$ ipython --no-banner

In [1]: import numpy as np

In [2]: from numpy import linalg as LA

In [3]: np.set_printoptions(precision=2, suppress=True, linewidth=100)

In [4]: arr = np.load("arr.npy")

In [5]: arr
Out[5]: 
array([[3, 2, 5],
       [5, 4, 7],
       [6, 5, 8],
       [5, 4, 7]])

In [6]: blk = np.stack([arr, -3 * arr, arr[::-1]])

In [7]: LA.norm(blk, axis=(1, 2))
Out[7]: array([18.52, 55.56, 18.52])

In [8]: LA.matrix_rank(blk)
Out[8]: array([2, 2, 2])

In [9]: (blk @ arr.T).shape
Out[9]: (3, 4, 4)

In [10]: blk.sum(axis=0)
Out[10]: 
array([[-1,  0, -3],
       [-4, -3, -6],
       [-7, -6, -9],
       [-7, -6, -9]])

In [11]: arr @ LA.pinv(arr) @ arr
Out[11]: 
array([[3., 2., 5.],
       [5., 4., 7.],
       [6., 5., 8.],
       [5., 4., 7.]])

In [12]: np.allclose(arr[:-1].T @ LA.lstsq(arr[:-1].T, arr[-1])[0], arr[-1])
Out[12]: True

In [13]: np.unique(arr.round(6), axis=0).shape
Out[13]: (3, 3)

In [14]: left, s, Vh = LA.svd(arr)

In [15]: np.argmax(s[:-1] / (s[1:] + 1e-6)) + 1
Out[15]: np.int64(2)

In [16]: other = left[:, :2] @ np.diag(s[:2]) @ Vh[:2]

In [17]: round(float(LA.norm(arr - other) / LA.norm(arr)), 2)
Out[17]: 0.0

In [18]: np.round(LA.norm(arr - other, 2), 2), np.round(s[2], 2)
Out[18]: (np.float64(0.0), np.float64(0.0))

In [19]: W0 = np.arange(16).reshape(4, 4) + -1

In [20]: W0
Out[20]: 
array([[-1,  0,  1,  2],
       [ 3,  4,  5,  6],
       [ 7,  8,  9, 10],
       [11, 12, 13, 14]])

In [21]: cov = W0.T @ W0

In [22]: np.round(LA.svd(W0, compute_uv=False) ** 2, 2) + 0
Out[22]: array([1009.66,    6.34,    0.  ,    0.  ])

In [23]: np.round(LA.eigvalsh(cov)[::-1], 2) + 0
Out[23]: array([1009.66,    6.34,    0.  ,    0.  ])

In [24]: np.trace(cov), (W0 ** 2).sum()
Out[24]: (np.int64(1016), np.int64(1016))

In [25]: np.allclose(cov, cov.T)
Out[25]: True

In [26]: cov
Out[26]: 
array([[180, 200, 220, 240],
       [200, 224, 248, 272],
       [220, 248, 276, 304],
       [240, 272, 304, 336]])

In [27]: np.diag(cov)
Out[27]: array([180, 224, 276, 336])

In [28]: rank = LA.matrix_rank(W0)

In [29]: rank
Out[29]: np.int64(2)

In [30]: N = LA.svd(W0)[2][rank:].T

In [31]: [int(LA.matrix_rank(W0[:i])) for i in range(1, len(W0) + 1)]
Out[31]: [1, 2, 2, 2]

In [32]: np.allclose(W0 @ N, 0)
Out[32]: True

In [33]: N @ N.T
Out[33]: 
array([[ 0.3, -0.4, -0.1,  0.2],
       [-0.4,  0.7, -0.2, -0.1],
       [-0.1, -0.2,  0.7, -0.4],
       [ 0.2, -0.1, -0.4,  0.3]])

In [34]: np.round(W0 @ N, 2) + 0
Out[34]: 
array([[0., 0.],
       [0., 0.],
       [0., 0.],
       [0., 0.]])

In [35]: LA.matrix_rank(W0.T @ W0), LA.matrix_rank(W0 @ W0.T)
Out[35]: (np.int64(2), np.int64(2))

In [36]: left, s, Vh = LA.svd(W0)

In [37]: V = Vh[:(s > 1e-8).sum()]

In [38]: rng = np.random.default_rng(1152)

In [39]: x0 = W0[1] + -1 * W0[3] + rng.integers(2) * np.eye(4)[0]

In [40]: x0
Out[40]: array([-7., -8., -8., -8.])

In [41]: V.T @ V
Out[41]: 
array([[ 0.7,  0.4,  0.1, -0.2],
       [ 0.4,  0.3,  0.2,  0.1],
       [ 0.1,  0.2,  0.3,  0.4],
       [-0.2,  0.1,  0.4,  0.7]])

In [42]: np.diag(V.T @ V)
Out[42]: array([0.7, 0.3, 0.3, 0.7])

In [43]: other = np.array([[5]])

In [44]: Z = np.array([[0, -2, -2], [-1, 0, 2], [1, 2, 0]])

In [45]: mat = np.block([[other, np.array([[-7, -2, 3]])], [np.zeros((3, 1)), Z]])

In [46]: mat
Out[46]: 
array([[ 5., -7., -2.,  3.],
       [ 0.,  0., -2., -2.],
       [ 0., -1.,  0.,  2.],
       [ 0.,  1.,  2.,  0.]])

In [47]: (mat - mat.T) / 2
Out[47]: 
array([[ 0. , -3.5, -1. ,  1.5],
       [ 3.5,  0. , -0.5, -1.5],
       [ 1. ,  0.5,  0. ,  0. ],
       [-1.5,  1.5,  0. ,  0. ]])

In [48]: (mat + mat.T) / 2
Out[48]: 
array([[ 5. , -3.5, -1. ,  1.5],
       [-3.5,  0. , -1.5, -0.5],
       [-1. , -1.5,  0. ,  2. ],
       [ 1.5, -0.5,  2. ,  0. ]])

In [49]: round(float(np.abs(LA.eigvals(mat)).max()), 2)
Out[49]: 5.0

In [50]: np.allclose(mat, mat.T)
Out[50]: False

In [51]: LA.matrix_power(mat, 2)
Out[51]: 
array([[ 25., -30.,  10.,  25.],
       [  0.,   0.,  -4.,  -4.],
       [  0.,   2.,   6.,   2.],
       [  0.,  -2.,  -2.,   2.]])

In [52]: mat.inv()
Traceback (most recent call last):
  Cell In[52], line 1
    mat.inv()
AttributeError: 'numpy.ndarray' object has no attribute 'inv'


In [53]: np.allclose(mat @ mat.T, mat.T @ mat)
Out[53]: False

In [54]: rank = LA.matrix_rank(mat)

In [55]: rank
Out[55]: np.int64(3)

In [56]: N = LA.svd(mat)[2][rank:].T

In [57]: N.shape
Out[57]: (4, 1)

In [58]: [int(LA.matrix_rank(mat[:, :j + 1])) for j in range(4)]
Out[58]: [1, 2, 3, 3]

In [59]: [int(LA.matrix_rank(mat[:i])) for i in range(1, len(mat) + 1)]
Out[59]: [1, 2, 3, 3]

In [60]: np.round(mat @ N, 2) + 0
Out[60]: 
array([[0.],
       [0.],
       [0.],
       [0.]])

In [61]: LA.matrix_rank(mat)
Out[61]: np.int64(3)

In [62]: np.count_nonzero(mat)
Out[62]: np.int64(10)

In [63]: np.unravel_index(np.abs(mat).argmax(), mat.shape)
Out[63]: (np.int64(0), np.int64(1))

In [64]: np.round(LA.svd(mat, compute_uv=False), 2) + 0
Out[64]: array([9.51, 3.46, 1.6 , 0.  ])

In [65]: F = np.diag(3 * np.array([0, 0, 1, 2])) + np.array([[3, 2, 2, 0], [3, 3, 2, 3], [3, 0, 3, 0], [0, 3, 0, 1]])

In [66]: F
Out[66]: 
array([[3, 2, 2, 0],
       [3, 3, 2, 3],
       [3, 0, 6, 0],
       [0, 3, 0, 7]])

In [67]: r0 = np.array([3, 0, 1, 0])

In [68]: other = F + np.outer(r0, np.eye(4)[3])

In [69]: np.round(LA.det(other) / LA.det(F), 2), np.round(1 + LA.solve(F, r0)[3], 2)
Out[69]: (np.float64(-3.5), np.float64(-3.5))

In [70]: blk = np.stack([F, -3 * F, F[::-1]])

In [71]: LA.norm(blk, axis=(1, 2))
Out[71]: array([12.29, 36.86, 12.29])

In [72]: blk.sum(axis=0)
Out[72]: 
array([[ -6,  -1,  -4,   7],
       [ -3,  -6,   2,  -6],
       [ -3,   3, -10,   3],
       [  3,  -4,   2, -14]])

In [73]: (blk @ F.T).shape
Out[73]: (3, 4, 4)

In [74]: LA.matrix_rank(blk.reshape(3, -1))
Out[74]: np.int64(2)

In [75]: LA.det(blk)
Out[75]: array([  -24., -1944.,   -24.])

In [76]: LA.matrix_rank(F, rtol=0.1)
Out[76]: np.int64(3)

In [77]: round(float(LA.norm(F, 2) / LA.norm(F)), 2)
Out[77]: 0.77

In [78]: LA.cond(F) > 100
Out[78]: np.False_

In [79]: np.argsort(-LA.norm(F, axis=0).round(6), kind="stable")[:3]
Out[79]: array([3, 2, 0])

In [80]: [round(float(x), 2) for x in LA.svd(F, compute_uv=False)[:3]]
Out[80]: [9.45, 7.38, 2.68]

In [81]: m1 = np.array([[-0.1, -0.3, 0.7], [-0.4, -0.1, 1.1], [-0.48, -0.12, 1.04]])

In [82]: P = np.triu(np.array([[1, -2, 2], [1, -2, -1], [2, -1, -3]]), 1) + np.eye(3)

In [83]: other = P @ m1 @ LA.inv(P)

In [84]: LA.matrix_rank(other)
Out[84]: np.int64(3)

In [85]: round(LA.det(other), 2)
Out[85]: np.float64(0.03)

In [86]: np.poly(other)
Out[86]: array([ 1.  , -0.84,  0.15, -0.03])

In [87]: other = np.array([[1, 1], [1, 2], [0, 0]])

In [88]: np.einsum("ij,ij->i", m1, m1)
Out[88]: array([0.59, 1.38, 1.33])

In [89]: np.vstack([m1, other.T]).shape
Out[89]: (5, 3)

In [90]: other.T @ m1.T
Out[90]: 
array([[-0.4 , -0.5 , -0.6 ],
       [-0.7 , -0.6 , -0.72]])

In [91]: x0 = np.array([1, 0, -1])

In [92]: a = np.maximum(m1 @ x0, 0)

In [93]: m1.T @ a
Out[93]: array([0., 0., 0.])

In [94]: np.flatnonzero(a > 1e-9)
Out[94]: array([], dtype=int64)

In [95]: a
Out[95]: array([0., 0., 0.])

In [96]: np.tanh(m1 @ x0)
Out[96]: array([-0.66, -0.91, -0.91])

In [97]: np.maximum(m1 @ x0, 0) - np.maximum(-m1 @ x0, 0)
Out[97]: array([-0.8 , -1.5 , -1.52])

In [98]: E = np.load("w.npy")

In [99]: E
Out[99]: 
array([[ 1, -2,  4],
       [ 1, -1,  1],
       [ 1,  0,  0],
       [ 1,  1,  1]])

In [100]: x0 = np.array([0, 2, 0])

In [101]: E @ np.ones(3)
Out[101]: array([3., 1., 1., 3.])

In [102]: E @ (2 * x0)
Out[102]: array([-8, -4,  0,  4])

In [103]: E @ x0
Out[103]: array([-4, -2,  0,  2])

In [104]: np.sign((E @ x0).round(6))
Out[104]: array([-1, -1,  0,  1])

In [105]: np.einsum("ij,j->i", E, x0)
Out[105]: array([-4, -2,  0,  2])

In [106]: M = np.load("case13.npy")

In [107]: M
Out[107]: 
array([[-1.9, -2. ,  2. , -2. ],
       [ 0. ,  1.1, -1. ,  4. ],
       [ 1. ,  2. ,  4.1,  2. ],
       [-2. , -2. ,  2. , -1.9]])

In [108]: other = M + rng.integers(-2, 3, (4, 3)) @ rng.integers(-2, 3, (3, 4))

In [109]: other
Out[109]: 
array([[ 2.1, -4. ,  3. ,  2. ],
       [ 4. , -0.9,  0. ,  8. ],
       [ 4. , -2. ,  3.1,  5. ],
       [ 3. , -6. ,  2. ,  3.1]])

In [110]: np.abs(other - M).sum(axis=1)
Out[110]: array([11., 11., 11., 14.])

In [111]: other - M
Out[111]: 
array([[ 4., -2.,  1.,  4.],
       [ 4., -2.,  1.,  4.],
       [ 3., -4., -1.,  3.],
       [ 5., -4.,  0.,  5.]])

In [112]: LA.matrix_rank(other - M, tol=1e-8)
Out[112]: np.int64(3)

In [113]: x0 = np.array([-1, -2, -3, -1])

In [114]: a = np.maximum(other @ x0, 0)

In [115]: np.flatnonzero(a > 1e-9)
Out[115]: array([], dtype=int64)

In [116]: P = np.triu(np.array([[-2, 0, 3, 3], [-2, -1, 3, 2], [-2, -3, -3, -3], [-2, 1, -2, -2]]), 1) + np.eye(4)

In [117]: other = P @ M @ LA.inv(P)

In [118]: P @ M - M @ P
Out[118]: 
array([[ -3.,   0.,  30.,  16.],
       [ -1.,   2.,  13.,  -3.],
       [  6.,   6., -15.,  11.],
       [  0.,   0.,  12.,  16.]])

In [119]: other
Out[119]: 
array([[  -4.9,   -2. ,   41. ,  140. ],
       [  -1. ,    3.1,    9. ,   30. ],
       [   7. ,    8. ,  -46.9, -170. ],
       [  -2. ,   -2. ,   14. ,   50.1]])

In [120]: x0 = np.array([5, 3, 3, 4])

In [121]: y = M @ x0

In [122]: y
Out[122]: array([-17.5,  16.3,  31.3, -17.6])

In [123]: LA.solve(M.T, M[0])
Out[123]: array([ 1.,  0.,  0., -0.])

In [124]: np.round(LA.solve(M, M[:, 1]), 2) + 0
Out[124]: array([0., 1., 0., 0.])

In [125]: LA.solve(M, 5 * y)
Out[125]: array([25., 15., 15., 20.])

In [126]: A = np.loadtxt("dump.csv", delimiter=",")

In [127]: A
Out[127]: 
array([[-0.01, -0.34, -0.34,  0.88],
       [-0.34,  0.89, -0.11,  0.29],
       [-0.34, -0.11,  0.89,  0.29],
       [ 0.88,  0.29,  0.29,  0.24]])

In [128]: ev, V = LA.eigh(A)

In [129]: LA.svd(A, compute_uv=False)
Out[129]: array([1., 1., 1., 1.])

In [130]: LA.eigvalsh(A + 5 * np.eye(4))
Out[130]: array([4., 6., 6., 6.])

In [131]: LA.eigvalsh(A @ A)
Out[131]: array([1., 1., 1., 1.])

In [132]: (ev > 1e-8).sum(), (ev < -1e-8).sum()
Out[132]: (np.int64(3), np.int64(1))
